% ipython --no-banner

In [1]: import numpy as np

In [2]: import numpy.linalg as la

In [3]: np.set_printoptions(suppress=True, linewidth=160)

In [4]: def rnd(a):
   ...:     return np.round(a, 2) + 0
   ...: 

In [5]: F = np.loadtxt("out11.csv", delimiter=",")

In [6]: F
Out[6]: 
array([[ 47.,  19.,  -9.,  41.,  22.,   3.,  25.,  -8.,  10.],
       [ 19.,  49.,  -8.,  14.,   5., -11.,  14.,   1.,   4.],
       [ -9.,  -8.,  41.,  -2., -11.,  -5., -23.,  -3., -11.],
       [ 41.,  14.,  -2.,  41.,  22.,   7.,  20.,  -7.,  10.],
       [ 22.,   5., -11.,  22.,  32., -12.,   9., -12.,  18.],
       [  3., -11.,  -5.,   7., -12.,  66.,  12.,   9.,  -7.],
       [ 25.,  14., -23.,  20.,   9.,  12.,  42.,   4.,  18.],
       [ -8.,   1.,  -3.,  -7., -12.,   9.,   4.,  32.,  -1.],
       [ 10.,   4., -11.,  10.,  18.,  -7.,  18.,  -1.,  34.]])

In [7]: # symmetric

In [8]: x0 = np.ones(9)

In [9]: for _ in range(5):
   ...:     x0 = F @ x0
   ...:     x0 /= la.norm(x0)
   ...:     print(round(x0 @ F @ x0, 2))
   ...: 
131.42
136.98
137.84
138.07
138.14

In [10]: rnd(la.eigvalsh(F)[-1])
Out[10]: np.float64(138.17)

In [11]: A2 = np.array([[3, 2],
    ...:     [1, 2],
    ...:     [-1, -2],
    ...:     [-1, 3],
    ...:     [-2, 0],
    ...:     [2, 3],
    ...:     [1, 1],
    ...:     [2, -3],
    ...:     [1, -1]])

In [12]: np.einsum("ij->j", F)
Out[12]: array([150.,  87., -31., 146.,  73.,  62., 121.,  15.,  75.])

In [13]: np.einsum("ik,kj->ij", F, A2)
Out[13]: 
array([[ 109.,  321.],
       [  88.,  168.],
       [-102., -140.],
       [  84.,  289.],
       [ -25.,  133.],
       [ 175.,  205.],
       [ 166.,  232.],
       [  96.,  -93.],
       [  35.,   46.]])

In [14]: la.matrix_rank(F @ A2)
Out[14]: np.int64(2)

In [15]: F @ A2
Out[15]: 
array([[ 109.,  321.],
       [  88.,  168.],
       [-102., -140.],
       [  84.,  289.],
       [ -25.,  133.],
       [ 175.,  205.],
       [ 166.,  232.],
       [  96.,  -93.],
       [  35.,   46.]])

In [16]: feats = np.load("arr.npy")

In [17]: feats
Out[17]: 
array([[-4,  0,  0,  0,  0,  0,  0,  0,  0,  0,  0],
       [-5, -2,  0,  0,  0,  0,  0,  0,  0,  0,  0],
       [-5,  0,  4,  0,  0,  0,  0,  0,  0,  0,  0],
       [-1, -1,  2,  4,  0,  0,  0,  0,  0,  0,  0],
       [ 1,  5, -2, -5,  4,  0,  0,  0,  0,  0,  0],
       [ 0,  5,  2,  1,  2, -2,  0,  0,  0,  0,  0],
       [ 2, -3,  4,  1, -3,  1, -2,  0,  0,  0,  0],
       [-1, -3,  3, -5,  1, -5, -4,  5,  0,  0,  0],
       [ 3,  3, -3,  4, -1,  1, -3,  1,  1,  0,  0],
       [-4, -4,  3, -5,  5,  4,  1,  3,  4,  0,  0],
       [ 2,  1, -4,  5,  0, -1, -5, -4, -4, -1,  5]])

In [18]: rnd(la.norm(feats, 2) / la.norm(feats))
Out[18]: np.float64(0.65)

In [19]: np.argsort(-la.norm(feats, axis=0).round(6), kind="stable")[:3]
Out[19]: array([3, 0, 1])

In [20]: la.matrix_rank(feats, rtol=0.1)
Out[20]: np.int64(8)

In [21]: f = np.array([-2, 2, 1, -1, 1, 2, 2, 0, -2, -1, 1, 2, 0, 1, -2])

In [22]: g = np.array([6, 6, 6, 1, -3, -6, -2, 9, 1])

In [23]: K = f[:, None] + g[None, :]

In [24]: print(K)
[[ 4  4  4 -1 -5 -8 -4  7 -1]
 [ 8  8  8  3 -1 -4  0 11  3]
 [ 7  7  7  2 -2 -5 -1 10  2]
 [ 5  5  5  0 -4 -7 -3  8  0]
 [ 7  7  7  2 -2 -5 -1 10  2]
 [ 8  8  8  3 -1 -4  0 11  3]
 [ 8  8  8  3 -1 -4  0 11  3]
 [ 6  6  6  1 -3 -6 -2  9  1]
 [ 4  4  4 -1 -5 -8 -4  7 -1]
 [ 5  5  5  0 -4 -7 -3  8  0]
 [ 7  7  7  2 -2 -5 -1 10  2]
 [ 8  8  8  3 -1 -4  0 11  3]
 [ 6  6  6  1 -3 -6 -2  9  1]
 [ 7  7  7  2 -2 -5 -1 10  2]
 [ 4  4  4 -1 -5 -8 -4  7 -1]]

In [25]: # null space of dimension 7

In [26]: A2 = K[0, 0] * K[1:] - np.outer(K[1:, 0], K[0])

In [27]: print(A2)
[[  0   0   0  20  36  48  32 -12  20]
 [  0   0   0  15  27  36  24  -9  15]
 [  0   0   0   5   9  12   8  -3   5]
 [  0   0   0  15  27  36  24  -9  15]
 [  0   0   0  20  36  48  32 -12  20]
 [  0   0   0  20  36  48  32 -12  20]
 [  0   0   0  10  18  24  16  -6  10]
 [  0   0   0   0   0   0   0   0   0]
 [  0   0   0   5   9  12   8  -3   5]
 [  0   0   0  15  27  36  24  -9  15]
 [  0   0   0  20  36  48  32 -12  20]
 [  0   0   0  10  18  24  16  -6  10]
 [  0   0   0  15  27  36  24  -9  15]
 [  0   0   0   0   0   0   0   0   0]]

In [28]: K[:, 0] / K[0, 0]
Out[28]: array([1.  , 2.  , 1.75, 1.25, 1.75, 2.  , 2.  , 1.5 , 1.  , 1.25, 1.75, 2.  , 1.5 , 1.75, 1.  ])

In [29]: la.matrix_rank(A2), la.matrix_rank(K)
Out[29]: (np.int64(1), np.int64(2))
